>>> import numpy as np
>>> import numpy.linalg as la
>>> np.set_printoptions(suppress=True, linewidth=100)
>>> rnd = lambda a: np.round(a, 2) + 0
>>> W0 = np.load("mat.npy")
>>> W0
array([[  4,  11, -13],
       [ 11, -12,   0],
       [-13,   0,   0]])
>>> # equal to its transpose
>>> w, vecs = la.eigh(W0)
>>> rnd(vecs.T @ vecs)
array([[1., 0., 0.],
       [0., 1., 0.],
       [0., 0., 1.]])
>>> rnd(vecs @ np.diag(w) @ vecs.T)
array([[  4.,  11., -13.],
       [ 11., -12.,   0.],
       [-13.,   0.,   0.]])
>>> rnd(vecs.T @ W0 @ vecs)
array([[-19.87,   0.  ,   0.  ],
       [  0.  ,  -5.78,   0.  ],
       [  0.  ,   0.  ,  17.65]])
>>> (w > 1e-8).sum(), (w < -1e-8).sum()
(np.int64(1), np.int64(2))
>>> print(rnd(la.eigvalsh(W0 @ W0)))
[ 33.42 311.65 394.94]
>>> print(rnd(np.abs(vecs[:, -1])))
[0.77 0.29 0.57]
>>> rnd(w.sum()), np.trace(W0)
(np.float64(-8.0), np.int64(-8))
>>> [round(float(la.det(W0[:i, :i])), 2) + 0 for i in range(1, 4)]
[4.0, -169.0, 2028.0]
>>> f = np.array([3, 0, 0])
>>> other = W0 + np.outer(f, np.eye(3)[0])
>>> other
array([[  7.,  11., -13.],
       [ 11., -12.,   0.],
       [-13.,   0.,   0.]])
>>> rnd(la.det(other) / la.det(W0)), rnd(1 + la.solve(W0, f)[0])
(np.float64(1.0), np.float64(1.0))
>>> la.matrix_rank(la.inv(other) - la.inv(W0), tol=1e-8)
np.int64(1)
>>> mat = np.load("sample18.npy")
>>> mat
array([[ 0.,  0.,  0.,  1.,  2., -2.,  1.],
       [ 0.,  0.,  0.,  1., -1.,  2.,  2.],
       [ 0.,  0.,  0., -1.,  2., -2., -2.],
       [ 1.,  1., -1.,  0.,  0.,  0.,  0.],
       [ 2., -1.,  2.,  0.,  0.,  0.,  0.],
       [-2.,  2., -2.,  0.,  0.,  0.,  0.],
       [ 1.,  2., -2.,  0.,  0.,  0.,  0.]])
>>> # looks like rank 6
>>> [round(float(la.det(mat[:i, :i])), 2) + 0 for i in range(1, 8)]
[0.0, 0.0, 0.0, 0.0, 0.0, -16.0, 0.0]
>>> rk = la.matrix_rank(mat)
>>> rk
np.int64(6)
>>> ns = la.svd(mat)[2][rk:].T
>>> np.allclose(mat @ ns, 0)
True
>>> print(ns.shape)
(7, 1)
>>> print(rnd(mat @ ns))
[[0.]
 [0.]
 [0.]
 [0.]
 [0.]
 [0.]
 [0.]]
>>> f = np.array([1, -1])
>>> np.convolve(mat[3], f)
array([ 1.,  0., -2.,  1.,  0.,  0.,  0.,  0.])
>>> np.correlate(mat[3], mat[6], "full")
array([ 0.,  0.,  0.,  0., -2.,  0.,  5., -1., -1.,  0.,  0.,  0.,  0.])
>>> np.cross(mat[3, :3], mat[6, :3])
array([0., 1., 1.])
>>> w, vecs = la.eigh(mat)
>>> rnd(w.sum()), np.trace(mat)
(np.float64(0.0), np.float64(0.0))
>>> rnd(vecs @ np.diag(w) @ vecs.T)
array([[ 0.,  0.,  0.,  1.,  2., -2.,  1.],
       [ 0.,  0.,  0.,  1., -1.,  2.,  2.],
       [ 0.,  0.,  0., -1.,  2., -2., -2.],
       [ 1.,  1., -1.,  0.,  0.,  0.,  0.],
       [ 2., -1.,  2.,  0.,  0.,  0.,  0.],
       [-2.,  2., -2.,  0.,  0.,  0.,  0.],
       [ 1.,  2., -2.,  0.,  0.,  0.,  0.]])
>>> print((w > 1e-8).sum(), (w < -1e-8).sum())
3 3
>>> np.abs(vecs[:, -1]).round(6).argmax()
np.int64(2)
>>> print(np.unique(w.round(6) + 0, return_counts=True)[1])
[1 1 1 1 1 1 1]
>>> X = np.load("w.npy")
>>> X
array([[ 1, -2,  0,  0,  0],
       [-2,  1, -2,  6, -3],
       [ 1,  2, -2,  0,  0],
       [-2,  1,  0,  4, -2],
       [-1, -2,  1, -6,  3],
       [ 0,  0, -3,  0,  0]])
>>> la.matrix_rank(X, rtol=0.1)
np.int64(4)
>>> print(la.cond(X) > 100)
True
>>> rng = np.random.default_rng(944)
>>> other = X + rng.integers(-2, 3, (6, 4)) @ rng.integers(-2, 3, (4, 5))
>>> print(other)
[[  4  -1  -1   0   1]
 [  2 -11   3   8  -7]
 [ -3   2  -1  10  -8]
 [ -1   0   0   6  -3]
 [  2  -9   5   0  -4]
 [ -2  -4   1   6  -8]]
>>> rnd(la.svd(other - X, compute_uv=False))
array([22.73, 12.77,  4.15,  1.79,  0.  ])
>>> other - X
array([[  3,   1,  -1,   0,   1],
       [  4, -12,   5,   2,  -4],
       [ -4,   0,   1,  10,  -8],
       [  1,  -1,   0,   2,  -1],
       [  3,  -7,   4,   6,  -7],
       [ -2,  -4,   4,   6,  -8]])
